$ ipython --no-banner

In [1]: import numpy as np

In [2]: np.set_printoptions(precision=2, suppress=True, linewidth=200)

In [3]: rd = lambda a: np.round(a, 2) + 0

In [4]: data = np.load("test17.npy")

In [5]: data
Out[5]: 
array([[ 9,  0,  7],
       [18,  9,  7],
       [26, 13, 14],
       [30, 17, 16],
       [39, 19, 19],
       [44, 22, 19],
       [48, 23, 20],
       [48, 31, 21],
       [53, 35, 22],
       [61, 39, 23],
       [65, 44, 27],
       [73, 51, 28],
       [81, 58, 33]])

In [6]: Xc = data - data.mean(axis=0)

In [7]: vecs = np.linalg.svd(Xc)[2][:1]

In [8]: out = Xc - Xc @ vecs.T @ vecs

In [9]: rd(out.std(axis=0))
Out[9]: array([1.29, 1.84, 1.38])

In [10]: M = np.load("dump.npy")

In [11]: M
Out[11]: 
array([[ -2,  -2,  -2,  -2,  -2],
       [ -2,  -4,  -4,  -4,  -4],
       [ -2,  -4,  -6,  -6,  -6],
       [ -2,  -4,  -6,  -8,  -8],
       [ -2,  -4,  -6,  -8, -10]])

In [12]: O, r_ = np.linalg.qr(M)

In [13]: rd(O)
Out[13]: 
array([[-0.45,  0.89,  0.  ,  0.  ,  0.  ],
       [-0.45, -0.22,  0.87,  0.  ,  0.  ],
       [-0.45, -0.22, -0.29,  0.82,  0.  ],
       [-0.45, -0.22, -0.29, -0.41, -0.71],
       [-0.45, -0.22, -0.29, -0.41,  0.71]])

In [14]: rd(abs(r_[0, 0])), rd(np.linalg.norm(M[:, 0]))
Out[14]: (np.float64(4.47), np.float64(4.47))

In [15]: np.allclose(r_.T @ r_, M.T @ M)
Out[15]: True

In [16]: O.shape, r_.shape
Out[16]: ((5, 5), (5, 5))

In [17]: evals, vecs = np.linalg.eigh(M)

In [18]: vec = np.array([1, 0, 1, 0, 3])

In [19]: rd(np.linalg.eigvalsh(M[1:, 1:]))
Out[19]: array([-24.01,  -2.48,  -0.93,  -0.58])

In [20]: np.abs(M).sum(axis=1).max(), rd(np.abs(evals).max())
Out[20]: (np.int64(30), np.float64(24.69))

In [21]: rd(vecs * np.abs(evals) @ vecs.T)
Out[21]: 
array([[ 2.,  2.,  2.,  2.,  2.],
       [ 2.,  4.,  4.,  4.,  4.],
       [ 2.,  4.,  6.,  6.,  6.],
       [ 2.,  4.,  6.,  8.,  8.],
       [ 2.,  4.,  6.,  8., 10.]])

In [22]: rd(vec @ M @ vec / (vec @ vec)), rd(evals[0]), rd(evals[-1])
Out[22]: (np.float64(-13.64), np.float64(-24.69), np.float64(-0.54))

In [23]: rng = np.random.default_rng(4764)

In [24]: labels = rng.permutation(5)

In [25]: labels
Out[25]: array([0, 3, 4, 1, 2])

In [26]: out = M[labels][:, labels]

In [27]: rd(np.linalg.det(out)), rd(np.linalg.det(M[labels]))
Out[27]: (np.float64(-32.0), np.float64(-32.0))

In [28]: np.trace(out)
Out[28]: np.int64(-30)

In [29]: out
Out[29]: 
array([[ -2,  -2,  -2,  -2,  -2],
       [ -2,  -8,  -8,  -4,  -6],
       [ -2,  -8, -10,  -4,  -6],
       [ -2,  -4,  -4,  -4,  -4],
       [ -2,  -6,  -6,  -4,  -6]])

In [30]: mat = np.load("m.npy")

In [31]: mat
Out[31]: 
array([[ 7, -5,  0,  0,  0,  0],
       [ 9,  3,  0,  0,  0,  0],
       [ 9,  4,  0,  0,  0,  0],
       [ 0,  0,  7, -5,  0,  0],
       [ 0,  0,  9,  3,  0,  0],
       [ 0,  0,  9,  4,  0,  0],
       [ 0,  0,  0,  0,  7, -5],
       [ 0,  0,  0,  0,  9,  3],
       [ 0,  0,  0,  0,  9,  4]])

In [32]: vec = np.array([-2, -3, -2, -3, 3, 2])

In [33]: h1 = np.maximum(mat @ vec, 0)

In [34]: np.maximum(mat @ (3 * vec), 0)
Out[34]: array([  3,   0,   0,   3,   0,   0,  33,  99, 105])

In [35]: np.flatnonzero(h1 > 1e-9)
Out[35]: array([0, 3, 6, 7, 8])

In [36]: mat.T @ h1
Out[36]: array([  7,  -5,   7,  -5, 689, 184])

In [37]: h1
Out[37]: array([ 1,  0,  0,  1,  0,  0, 11, 33, 35])

In [38]: rd(np.tanh(mat @ vec))
Out[38]: array([ 0.76, -1.  , -1.  ,  0.76, -1.  , -1.  ,  1.  ,  1.  ,  1.  ])

In [39]: vec = np.array([1, -7, 4, 1, -4, -9])

In [40]: y = mat @ vec

In [41]: coef, lr = np.zeros(6), 1 / np.linalg.norm(mat, 2) ** 2

In [42]: for i in range(50):
    ...:     coef -= lr * mat.T @ (mat @ coef - y)
    ...:     if i % 10 == 0: print(i, round(np.linalg.norm(mat @ coef - y), 2))
    ...: 
0 57.61
10 5.47
20 0.52
30 0.05
40 0.0

In [43]: rd(coef)
Out[43]: array([ 1., -7.,  4.,  1., -4., -9.])

In [44]: O, vecs = np.linalg.qr(mat[:, :2])[0], np.linalg.qr(mat[:, 2:])[0]

In [45]: sig = np.linalg.svd(O.T @ vecs, compute_uv=False)

In [46]: (sig > 0.9).sum()
Out[46]: np.int64(0)

In [47]: rd(np.linalg.norm(O @ O.T - vecs @ vecs.T, 2))
Out[47]: np.float64(1.0)

In [48]: np.degrees(np.arccos(sig.clip(0, 1)))
Out[48]: array([90., 90.])

In [49]: out = np.array([[0], [2]])

In [50]: K = np.block([[np.zeros((2, 2)), out], [out.T, np.zeros((1, 1))]])

In [51]: K
Out[51]: 
array([[0., 0., 0.],
       [0., 0., 2.],
       [0., 2., 0.]])

In [52]: proj = mat @ np.linalg.solve(mat.T @ mat, mat.T)

In [53]: rd(np.diag(proj))
Out[53]: array([0.99, 0.45, 0.55, 0.99, 0.45, 0.55, 0.99, 0.45, 0.55])

In [54]: rd(np.linalg.eigvalsh(proj))
Out[54]: array([0., 0., 0., 1., 1., 1., 1., 1., 1.])

In [55]: arr = np.loadtxt("layer18.csv", delimiter=",")

In [56]: arr
Out[56]: 
array([[ 3.,  0.,  0., -1.],
       [-2., -2.,  2.,  0.],
       [-2., -6.,  5., -1.],
       [ 2.,  4., -2.,  2.]])

In [57]: t3 = np.stack([arr, -3 * arr, arr[::-1]])

In [58]: (t3 @ arr.T).shape
Out[58]: (3, 4, 4)

In [59]: rd(np.linalg.det(t3))
Out[59]: array([ 12., 972.,  12.])

In [60]: out = np.linalg.inv(arr)

In [61]: rd(arr @ out)
Out[61]: 
array([[1., 0., 0., 0.],
       [0., 1., 0., 0.],
       [0., 0., 1., 0.],
       [0., 0., 0., 1.]])

In [62]: rd(np.linalg.slogdet(arr)[0])
Out[62]: np.float64(1.0)

In [63]: rd(out)
Out[63]: 
array([[ 0.  , -0.67,  0.33,  0.17],
       [ 1.  ,  2.5 , -1.  ,  0.  ],
       [ 1.  ,  2.33, -0.67,  0.17],
       [-1.  , -2.  ,  1.  ,  0.5 ]])

In [64]: np.allclose(out, arr.T)
Out[64]: False

In [65]: rd(np.linalg.inv(out))
Out[65]: 
array([[ 3.,  0.,  0., -1.],
       [-2., -2.,  2.,  0.],
       [-2., -6.,  5., -1.],
       [ 2.,  4., -2.,  2.]])

In [66]: (np.abs(out) > 1e-9).astype(int)
Out[66]: 
array([[0, 1, 1, 1],
       [1, 1, 1, 0],
       [1, 1, 1, 1],
       [1, 1, 1, 1]])

In [67]: E = np.array([[-6.0, -2.0, -1.0, -1.0],
    ...:     [-5.0, 7.0, -2.0, -2.0],
    ...:     [0.0, 0.0, -4.0, -5.0],
    ...:     [0.0, 0.0, 2.0, 0.0]])

In [68]: out = np.inv(E)
AttributeError: module 'numpy' has no attribute 'inv'


In [69]: out = np.linalg.inv(E)

In [70]: rd(out)
Out[70]: 
array([[-0.13, -0.04,  0.04, -0.02],
       [-0.1 ,  0.12, -0.03,  0.01],
       [ 0.  ,  0.  ,  0.  ,  0.5 ],
       [ 0.  ,  0.  , -0.2 , -0.4 ]])

In [71]: rd(np.linalg.cond(E))
Out[71]: np.float64(6.47)

In [72]: rd(np.linalg.det(E) * np.linalg.det(out))
Out[72]: np.float64(1.0)

In [73]: rd(np.linalg.slogdet(E)[0])
Out[73]: np.float64(-1.0)

In [74]: Uu, sig = np.linalg.svd(E)
ValueError: too many values to unpack (expected 2)


In [75]: Uu, sig, Vh = np.linalg.svd(E, full_matrices=False)

In [76]: rd(Uu.T @ Uu)
Out[76]: 
array([[1., 0., 0., 0.],
       [0., 1., 0., 0.],
       [0., 0., 1., 0.],
       [0., 0., 0., 1.]])

In [77]: rd(Vh @ Vh.T)
Out[77]: 
array([[1., 0., 0., 0.],
       [0., 1., 0., 0.],
       [0., 0., 1., 0.],
       [0., 0., 0., 1.]])

In [78]: np.abs(Uu[:, 0]).round(6).argmax()
Out[78]: np.int64(1)

In [79]: Uu.shape, sig.shape, Vh.shape
Out[79]: ((4, 4), (4,), (4, 4))

In [80]: A = np.load("mat.npy")

In [81]: A
Out[81]: 
array([[ -0.27,   3.23, -23.9 ],
       [ -0.23,   0.75,  -8.08],
       [ -0.18,   1.09,  -8.38]])

In [82]: np.linalg.matrix_rank(A, rtol=0.1)
Out[82]: np.int64(1)

In [83]: F = np.loadtxt("data.csv", delimiter=",")

In [84]: F
Out[84]: 
array([[ 14.25,  -0.86, -22.01],
       [  1.62,   1.05,  -6.37],
       [  1.54,   1.05,  -6.23],
       [ -0.12,   1.  ,  -2.28],
       [ -0.18,   0.94,  -1.9 ],
       [ -0.16,   0.46,  -0.59],
       [ -0.12,   0.36,  -0.43],
       [  0.15,  -1.88,   1.19],
       [ -2.54,  -5.45,   3.33],
       [ -3.42,  -6.1 ,   3.85],
       [ -4.01,  -6.5 ,   4.19],
       [ -7.81,  -8.61,   6.31],
       [-11.54, -10.28,   8.33]])

In [85]: G = np.cov(F, rowvar=False)

In [86]: np.argsort(-F.std(axis=0).round(6), kind="stable")
Out[86]: array([2, 0, 1])

In [87]: G.shape
Out[87]: (3, 3)

In [88]: rd(np.linalg.eigvalsh(G)[::-1])
Out[88]: array([101.45,   8.93,   1.64])
